$ python3 -q
>>> import numpy as np
>>> from numpy import linalg as LA
>>> np.set_printoptions(precision=3, suppress=True, linewidth=100)
>>> tidy = lambda a: np.round(a, 3) + 0
>>> mat = np.diag(np.array([4, 9, 2, 4, 2, 5, 8])) + -3 * np.eye(7, k=1) + -3 * np.eye(7, k=-1)
>>> print(mat)
[[ 4. -3.  0.  0.  0.  0.  0.]
 [-3.  9. -3.  0.  0.  0.  0.]
 [ 0. -3.  2. -3.  0.  0.  0.]
 [ 0.  0. -3.  4. -3.  0.  0.]
 [ 0.  0.  0. -3.  2. -3.  0.]
 [ 0.  0.  0.  0. -3.  5. -3.]
 [ 0.  0.  0.  0.  0. -3.  8.]]
>>> rng = np.random.default_rng(43325)
>>> M2 = mat + rng.integers(-2, 3, (7, 6)) @ rng.integers(-2, 3, (6, 7))
>>> print(M2)
[[  6.   0.   0.  -4.  -1.  -1.   2.]
 [ -3.   6.   2.  -1.  -2.   6.  -1.]
 [ -2. -13.   9.   4.  -2.  -3.   2.]
 [  7.   7.  -7.   3.  -1.   2.  -2.]
 [  1.   7.  -6.  -4.   4.  -3.  -1.]
 [-13.  -8.   6.   1.  -7.   8.  -1.]
 [  1.  11.  -6.  -7.   1.   3.   6.]]
>>> print(M2 - mat)
[[  2.   3.   0.  -4.  -1.  -1.   2.]
 [  0.  -3.   5.  -1.  -2.   6.  -1.]
 [ -2. -10.   7.   7.  -2.  -3.   2.]
 [  7.   7.  -4.  -1.   2.   2.  -2.]
 [  1.   7.  -6.  -1.   2.   0.  -1.]
 [-13.  -8.   6.   1.  -4.   3.   2.]
 [  1.  11.  -6.  -7.   1.   6.  -2.]]
>>> print(np.abs(M2 - mat).sum(axis=1))
[13. 18. 33. 25. 18. 37. 34.]
>>> print(tidy(LA.svd(M2 - mat, compute_uv=False)))
[28.537 13.466  8.337  5.23   1.85   0.072  0.   ]
>>> idx = rng.permutation(7)
>>> M2 = mat[:, idx] * rng.choice([-1, 1], 7)
>>> print(M2)
[[ 4. -0. -0. -0.  0. -0.  3.]
 [-3.  3. -0. -0.  0. -0. -9.]
 [ 0. -2.  3. -0.  0. -0.  3.]
 [ 0.  3. -4. -0. -3. -0. -0.]
 [ 0. -0.  3.  3.  2. -0. -0.]
 [ 0. -0. -0. -5. -3.  3. -0.]
 [ 0. -0. -0.  3.  0. -8. -0.]]
>>> Uu, _, Vt = LA.svd(mat.T @ M2)
>>> print(tidy(LA.lstsq(mat, M2)[0]))
[[ 1.  0.  0.  0.  0.  0.  0.]
 [ 0.  0.  0.  0.  0.  0. -1.]
 [ 0. -1.  0.  0.  0.  0.  0.]
 [ 0.  0. -1.  0.  0.  0.  0.]
 [ 0.  0.  0.  0.  1.  0.  0.]
 [ 0.  0.  0. -1.  0.  0.  0.]
 [ 0.  0.  0.  0.  0. -1.  0.]]
